% ipython --no-banner

In [1]: import numpy as np

In [2]: np.set_printoptions(suppress=True, linewidth=100)

In [3]: E = np.load("a.npy")

In [4]: E
Out[4]: 
array([[-0.537, -0.254, -0.653],
       [-0.397, -0.159, -0.149],
       [ 0.89 ,  0.493,  0.454],
       [ 0.06 ,  0.05 ,  0.47 ],
       [-0.664, -0.282, -0.02 ],
       [-0.716, -0.327, -0.264],
       [-0.93 , -0.508,  0.611],
       [ 0.291,  0.11 ,  0.03 ],
       [ 0.716,  0.3  , -0.264],
       [ 0.93 ,  0.515, -0.485],
       [-0.197, -0.04 ,  0.523],
       [-0.994, -0.782, -0.178],
       [ 0.905,  0.508,  0.319],
       [ 0.93 ,  0.508, -0.611],
       [ 0.947,  0.585,  0.345],
       [-0.139, -0.07 , -0.336],
       [ 0.726,  0.336,  0.31 ],
       [-0.565, -0.226,  0.02 ],
       [-0.827, -0.414, -0.245],
       [-0.827, -0.388,  0.282],
       [ 0.976,  0.664,  0.1  ]])

In [5]: B = np.c_[E[:, :2] @ np.array([[2, -1], [2, 1]]), np.array([2, 3, 2, 2, 0, 1, 2, 2, 2, 0, 1, 1, 3, 1, 3, 2, 0, 3, 3, 1, 1])]

In [6]: print(B.round(3))
[[-1.582  0.283  2.   ]
 [-1.112  0.238  3.   ]
 [ 2.766 -0.397  2.   ]
 [ 0.22  -0.01   2.   ]
 [-1.892  0.382  0.   ]
 [-2.086  0.389  1.   ]
 [-2.876  0.422  2.   ]
 [ 0.802 -0.181  2.   ]
 [ 2.032 -0.416  2.   ]
 [ 2.89  -0.415  0.   ]
 [-0.474  0.157  1.   ]
 [-3.552  0.212  1.   ]
 [ 2.826 -0.397  3.   ]
 [ 2.876 -0.422  1.   ]
 [ 3.064 -0.362  3.   ]
 [-0.418  0.069  2.   ]
 [ 2.124 -0.39   0.   ]
 [-1.582  0.339  3.   ]
 [-2.482  0.413  3.   ]
 [-2.43   0.439  1.   ]
 [ 3.28  -0.312  1.   ]]

In [7]: np.linalg.matrix_rank(np.c_[E, B])
Out[7]: np.int64(4)

In [8]: np.linalg.matrix_rank(B)
Out[8]: np.int64(3)

In [9]: np.round(np.linalg.norm(np.linalg.qr(E)[0].T @ B, axis=0) ** 2 / ((B ** 2).sum(axis=0) + 1e-12), 3)
Out[9]: array([1.   , 1.   , 0.056])
